>>> import numpy as np
>>> np.set_printoptions(precision=2, suppress=True, linewidth=200)
>>> arr = np.load("m.npy")
>>> arr
array([[ 0,  3, -6,  9, -2,  5],
       [-3,  0, -5, -3,  1,  0],
       [ 6,  5,  0,  3, -7,  2],
       [-9,  3, -3,  0, -1,  2],
       [ 2, -1,  7,  1,  0,  0],
       [-5,  0, -2, -2,  0,  0]])
>>> f = np.array([4, 0, 3, 3, 0, 1])
>>> B = arr + np.outer(f, np.eye(6)[1])
>>> np.linalg.matrix_rank(np.linalg.inv(B) - np.linalg.inv(arr), tol=1e-8)
np.int64(1)
>>> np.round(np.linalg.det(B) / np.linalg.det(arr), 2), np.round(1 + np.linalg.solve(arr, f)[1], 2)
(np.float64(0.69), np.float64(0.69))
>>> arr.mean(axis=0)
array([-1.5 ,  1.67, -1.5 ,  1.33, -1.5 ,  1.5 ])
>>> round(float(np.linalg.norm(arr)), 2)
22.67
>>> arr - arr[0]
array([[  0,   0,   0,   0,   0,   0],
       [ -3,  -3,   1, -12,   3,  -5],
       [  6,   2,   6,  -6,  -5,  -3],
       [ -9,   0,   3,  -9,   1,  -3],
       [  2,  -4,  13,  -8,   2,  -5],
       [ -5,  -3,   4, -11,   2,  -5]])
>>> vec = np.array([2, 3, 3, 0, 2, 3])
>>> np.round(np.linalg.det(arr), 2)
np.float64(4489.0)
>>> Q = np.linalg.solve(np.eye(6) - arr, np.eye(6) + arr)
>>> np.round(np.linalg.det(Q), 2)
np.float64(1.0)
>>> Q, evecs = np.linalg.qr(arr[:, :4])[0], np.linalg.qr(arr[:, 4:])[0]
>>> sigma = np.linalg.svd(Q.T @ evecs, compute_uv=False)
>>> round(np.linalg.norm(Q @ Q.T - evecs @ evecs.T, 2), 2)
np.float64(1.0)
>>> (sigma > 0.9).sum()
np.int64(2)
>>> M = np.load("mat.npy")
>>> M
array([[-0.14, -0.34, -0.03,  0.07,  0.36],
       [ 0.05, -0.22, -0.43,  0.18,  0.55],
       [-0.44,  0.33,  0.19,  0.14, -0.19],
       [-1.34,  0.72,  0.42,  0.3 ,  1.9 ],
       [ 1.8 , -1.34, -2.61, -0.05, -1.98],
       [ 1.46, -0.14, -1.68, -0.19, -1.73],
       [ 0.71, -0.93,  0.16, -0.22, -0.54],
       [-3.06,  2.  ,  3.13,  0.33,  2.79],
       [ 2.32, -1.35, -2.58, -0.24, -2.46],
       [-0.66,  0.28,  0.94,  0.58,  1.01],
       [ 1.85, -1.21, -2.02,  0.14, -2.22],
       [ 1.01, -0.97, -1.28,  0.05, -1.15],
       [-1.64,  0.17,  1.45,  0.13,  1.65],
       [ 1.89, -0.92, -1.93,  0.57, -2.83],
       [-2.3 ,  2.12,  2.48, -0.34,  2.77],
       [-0.19,  0.56,  0.79, -0.4 ,  0.01],
       [-1.8 ,  0.01,  1.54, -0.48,  1.47],
       [ 5.13, -2.44, -4.62, -0.03, -5.25],
       [-1.37,  0.91,  1.37,  0.27,  1.58],
       [-1.  ,  1.14,  1.14, -0.16,  1.08],
       [-2.48,  1.16,  1.74,  0.25,  2.13]])
>>> vec = np.array([2, -1, 2, -1, 0])
>>> y = M @ vec
>>> np.round(np.linalg.lstsq(M, y)[0], 2) + 0
array([ 2., -1.,  2., -1.,  0.])
>>> rng = np.random.default_rng(24341)
>>> y = y + 0.02 * rng.normal(size=21)
>>> y
array([-0.08, -0.72, -1.01, -2.86, -0.25, -0.09,  2.91, -2.16,  1.07, -0.31,  0.74,  0.39, -0.67,  0.27, -1.43,  1.04, -0.05,  3.47, -1.21, -0.69, -2.88])
>>> coef, *_ = np.linalg.lstsq(M, y)
>>> np.round(M.T @ (y - M @ coef), 2) + 0
array([0., 0., 0., 0., 0.])
>>> [round(float(np.linalg.norm(np.linalg.solve(M.T @ M + lam * np.eye(5), M.T @ y))), 2) for lam in (0, 1, 10, 100)]
[3.17, 2.17, 0.69, 0.25]
>>> round(np.linalg.norm(y - M @ coef), 2)
np.float64(0.07)
>>> coef
array([ 2.  , -1.  ,  2.  , -1.01, -0.01])
>>> m1 = np.array([[0.3, 0.7, -0.2],
...     [-0.5, -0.4, 0.0],
...     [-1.2, 0.6, 0.0],
...     [0.8, -0.6, 0.4]])
>>> m1[0] = m1[3] + 0.1 * rng.normal(size=3)
>>> m1
array([[ 0.69, -0.64,  0.46],
       [-0.5 , -0.4 ,  0.  ],
       [-1.2 ,  0.6 ,  0.  ],
       [ 0.8 , -0.6 ,  0.4 ]])
>>> f = np.array([1, -3])
>>> np.convolve(m1[3], f)
array([ 0.8, -3. ,  2.2, -1.2])
>>> np.correlate(m1[3], m1[0], "full")
array([ 0.37, -0.79,  1.12, -0.67,  0.27])
>>> np.cross(m1[3, :3], m1[0, :3])
array([-0.02, -0.09, -0.1 ])
>>> np.array([np.convolve(row, f, "same") for row in m1])
array([[ 0.69, -2.7 ,  2.37],
       [-0.5 ,  1.1 ,  1.2 ],
       [-1.2 ,  4.2 , -1.8 ],
       [ 0.8 , -3.  ,  2.2 ]])
>>> np.polyval(f, m1[3])
array([-2.2, -3.6, -2.6])
>>> B = np.c_[m1[:, :2] @ np.array([[1, 1], [0, 2]]), np.array([2, 2, 2, 1])]
>>> B
array([[ 0.69, -0.59,  2.  ],
       [-0.5 , -1.3 ,  2.  ],
       [-1.2 ,  0.  ,  2.  ],
       [ 0.8 , -0.4 ,  1.  ]])
>>> np.round(np.linalg.norm(B - m1 @ np.linalg.lstsq(m1, B)[0], axis=0), 2) + 0
array([0.  , 0.  , 0.23])
>>> np.round(np.linalg.lstsq(m1, B[:, 0])[0], 2) + 0
array([1., 0., 0.])
>>> np.linalg.matrix_rank(B)
np.int64(3)
>>> np.linalg.norm(np.linalg.qr(m1)[0].T @ B, axis=0) ** 2 / ((B ** 2).sum(axis=0) + 1e-12)
array([1., 1., 1.])
>>> np.linalg.matrix_rank(np.c_[m1, B])
np.int64(4)
>>> A = np.triu(rng.random((5, 5)) < 0.5, 1).astype(int)
>>> A = A + A.T
>>> A
array([[0, 1, 0, 0, 1],
       [1, 0, 1, 1, 0],
       [0, 1, 0, 1, 1],
       [0, 1, 1, 0, 1],
       [1, 0, 1, 1, 0]])
>>> r = np.linalg.matrix_rank(A)
>>> r
np.int64(4)
>>> ns = np.linalg.svd(A)[2][r:].T
>>> np.round(ns @ ns.T, 2) + 0
array([[ 0. ,  0. ,  0. ,  0. ,  0. ],
       [ 0. ,  0.5,  0. ,  0. , -0.5],
       [ 0. ,  0. ,  0. ,  0. ,  0. ],
       [ 0. ,  0. ,  0. ,  0. ,  0. ],
       [ 0. , -0.5,  0. ,  0. ,  0.5]])
>>> np.round(A @ ns, 2) + 0
array([[0.],
       [0.],
       [0.],
       [0.],
       [0.]])
>>> [int(np.linalg.matrix_rank(np.delete(A, i, axis=0))) for i in range(5)]
[3, 4, 3, 3, 4]
>>> left, sigma, VT = np.linalg.svd(A, full_matrices=False)
>>> sigma.round(2) + 0
array([2.86, 2.18, 1.  , 0.32, 0.  ])
>>> left.shape, sigma.shape, VT.shape
((5, 5), (5,), (5, 5))
>>> np.round(np.sqrt((sigma ** 2).sum()), 2), np.round(np.linalg.norm(A), 2)
(np.float64(3.74), np.float64(3.74))
>>> np.round(sigma / sigma[0], 2) + 0
array([1.  , 0.76, 0.35, 0.11, 0.  ])
>>> np.abs(left[:, 0]).round(6).argmax()
np.int64(2)
>>> vec = np.array([0, -3, 1, -1, 0, -3])
>>> y = arr @ vec
>>> y
array([-39,  -2, -24, -18,   9,   0])
>>> np.round(np.linalg.solve(arr, y + arr[:, 5]), 2) + 0
array([ 0., -3.,  1., -1.,  0., -2.])
>>> np.round(np.linalg.solve(arr, y), 2) + 0
array([ 0., -3.,  1., -1.,  0., -3.])
>>> np.round(np.linalg.solve(arr.T, arr[3]), 2) + 0
array([0., 0., 0., 1., 0., 0.])
>>> np.round(np.linalg.solve(arr, arr[:, 4]), 2) + 0
array([0., 0., 0., 0., 1., 0.])
>>> round(np.linalg.det(A[::-1]), 2)
np.float64(0.0)
>>> np.einsum("ii->", A)
np.int64(0)
>>> left, sigma, VT = np.linalg.svd(A)
>>> evecs = VT[:(sigma > 1e-8).sum()]
>>> vec = A[1] + -2 * A[3] + rng.integers(2) * np.eye(5)[1]
>>> vec
array([ 1., -1., -1.,  1., -2.])
>>> np.round(np.linalg.norm(vec - evecs.T @ evecs @ vec), 2)
np.float64(0.71)
>>> np.round(evecs.T @ evecs, 2) + 0
array([[1. , 0. , 0. , 0. , 0. ],
       [0. , 0.5, 0. , 0. , 0.5],
       [0. , 0. , 1. , 0. , 0. ],
       [0. , 0. , 0. , 1. , 0. ],
       [0. , 0.5, 0. , 0. , 0.5]])
>>> np.linalg.matrix_rank(np.vstack([A, vec]))
np.int64(5)
>>> np.allclose(evecs.T @ evecs @ vec, vec)
False
>>> W0 = np.array([[-0.3, 1.2, -0.3, -0.3],
...     [1.0, 0.3, 3.0, 1.6],
...     [-1.8, -1.1, -0.7, 0.2],
...     [0.2, -0.3, 1.0, -0.5]])
>>> W0[:, 1] *= 5
>>> W0
array([[-0.3,  6. , -0.3, -0.3],
       [ 1. ,  1.5,  3. ,  1.6],
       [-1.8, -5.5, -0.7,  0.2],
       [ 0.2, -1.5,  1. , -0.5]])
>>> P = np.triu(np.array([[3, 1, -2, -2], [9, -4, -3, -5], [2, 7, 3, 5], [-7, -5, 2, -8]]), 1) + np.eye(4)
>>> B = P @ W0 @ np.linalg.inv(P)
>>> round(float(np.trace(B)), 2), np.trace(W0)
(-0.0, np.float64(0.0))
>>> P @ W0 - W0 @ P
array([[  4.2,  15.8,  19.8,  33.1],
       [  4.4,  23. ,   3.6,  -3.6],
       [  1. ,  -5.7, -15.1, -30.1],
       [  0. ,  -0.2,  -4.1, -12.1]])
>>> round(float(np.linalg.det(B)), 2)
36.19
>>> np.round(np.poly(B), 2) + 0
array([ 1.  ,  0.  , 10.68, 45.72, 36.19])
>>> vec = np.array([1, 2, -1])
>>> y = m1 @ vec
>>> np.linalg.solve(m1.T @ m1, m1.T @ y)
array([ 1.,  2., -1.])
>>> np.linalg.lstsq(m1, y)[0]
array([ 1.,  2., -1.])
>>> np.round(np.linalg.pinv(m1) @ m1, 2) + 0
array([[1., 0., 0.],
       [0., 1., 0.],
       [0., 0., 1.]])
>>> y = y + 0.1 * rng.normal(size=4)
>>> y
array([-1.13, -1.12, -0.08, -0.84])
>>> coef, *_ = np.linalg.lstsq(m1, y)
>>> np.round(m1.T @ (y - m1 @ coef), 2) + 0
array([0., 0., 0.])
>>> coef
array([ 0.91,  1.67, -1.47])
>>> B = np.array([[4, 1, 5], [2, 0, 2]])
>>> cent = np.kron(B, m1)
>>> np.linalg.matrix_rank(cent)
np.int64(6)
>>> np.round(np.linalg.norm(cent, 2), 2), np.round(np.linalg.norm(B, 2) * np.linalg.norm(m1, 2), 2)
(np.float64(13.86), np.float64(13.86))
>>> data = np.array([[-26, 5, 5, 5], [3, 21, 0, 4], [5, 2, -8, 1], [2, 5, 0, -8]])
>>> data
array([[-26,   5,   5,   5],
       [  3,  21,   0,   4],
       [  5,   2,  -8,   1],
       [  2,   5,   0,  -8]])
>>> f = np.array([8, -3, -3, -9])
>>> B = data + np.outer(f, np.eye(4)[3])
>>> np.linalg.matrix_rank(B - data)
np.int64(1)
>>> np.round(np.linalg.det(B) / np.linalg.det(data), 2), round(1 + np.linalg.solve(data, f)[3], 2)
(np.float64(1.91), np.float64(1.91))
>>> lab = rng.permutation(4)
>>> B = data[:, lab] * rng.choice([-1, 1], 4)
>>> B
array([[  5, -26,   5,  -5],
       [  4,   3,   0, -21],
       [  1,   5,  -8,  -2],
       [ -8,   2,   0,  -5]])
>>> left, _, VT = np.linalg.svd(data.T @ B)
>>> lab
array([3, 0, 2, 1])
>>> np.round(np.linalg.lstsq(data, B)[0], 2) + 0
array([[ 0.,  1.,  0.,  0.],
       [ 0.,  0.,  0., -1.],
       [ 0.,  0.,  1.,  0.],
       [ 1.,  0.,  0.,  0.]])
>>> vec = np.array([-2, -1, -1, 2])
>>> (B @ vec).argmax()
np.int64(3)
>>> np.sign((B @ vec).round(6))
array([ 1, -1, -1,  1])
>>> B @ vec
array([  1, -53,  -3,   4])
>>> B = data / np.linalg.norm(data, axis=1, keepdims=True)
>>> gram = B @ B.T
>>> np.round(np.degrees(np.arccos(np.clip(gram[3, 1], -1, 1))), 2)
np.float64(67.7)
>>> P = np.triu(np.array([[-2, 4, 5, 5], [-7, -2, 8, 6], [1, -4, -3, 8], [-5, 1, 2, -6]]), 1) + np.eye(4)
>>> B = P @ data @ np.linalg.inv(P)
>>> np.round(np.linalg.det(B), 2)
np.float64(-34789.0)
>>> B
array([[   21.,    40.,  -460.,  3321.],
       [   55.,  -153.,   885., -6473.],
       [   21.,   -42.,   223., -1700.],
       [    2.,    -3.,    14.,  -112.]])
>>> np.linalg.matrix_rank(B)
np.int64(4)
>>> feats = np.array([[4, 4], [4, 8]])
>>> ev, evecs = np.linalg.eigh(feats)
>>> vec = np.array([-4, 0])
>>> evecs * np.sqrt(ev) @ evecs.T
array([[1.79, 0.89],
       [0.89, 2.68]])
>>> np.linalg.eigvalsh(feats[1:, 1:])
array([8.])
>>> (np.sign(evecs[:, -1].round(6)) == np.sign(evecs[0, -1].round(6))).astype(int)
array([1, 1])
>>> evecs * np.maximum(ev, 0) @ evecs.T
array([[4., 4.],
       [4., 8.]])
>>> vec @ feats @ vec / (vec @ vec), round(float(ev[0]), 2), round(ev[-1], 2)
(np.float64(4.0), 1.53, np.float64(10.47))
>>> X = np.load("data.npy")
>>> X
array([[ 9.8 , -0.11, 32.01],
       [ 9.04,  0.05, 28.86],
       [ 8.33, -1.37, 29.02],
       [ 8.67, -0.86, 30.31],
       [10.41,  0.79, 30.93],
       [10.54,  1.65, 31.75],
       [ 9.84, -0.07, 31.1 ],
       [ 9.97, -0.48, 29.01],
       [ 9.98,  0.09, 29.6 ],
       [ 9.37, -1.42, 31.48],
       [ 9.95, -0.43, 30.07],
       [10.28, -0.51, 29.97],
       [10.55,  0.88, 30.76],
       [10.08, -0.6 , 29.82],
       [ 9.3 , -0.54, 30.3 ],
       [ 9.22,  0.35, 29.67]])
>>> Ac = (X - X.mean(axis=0)) / X.std(axis=0)
>>> Ac.std(axis=0)
array([1., 1., 1.])
>>> np.argwhere(np.abs(Ac) > 2)
array([[2, 0],
       [5, 1]])
>>> coef = np.linalg.lstsq(np.delete(Ac, 0, axis=1), Ac[:, 0])[0]
>>> np.abs(coef).argmax()
np.int64(0)
>>> coef
array([0.58, 0.22])
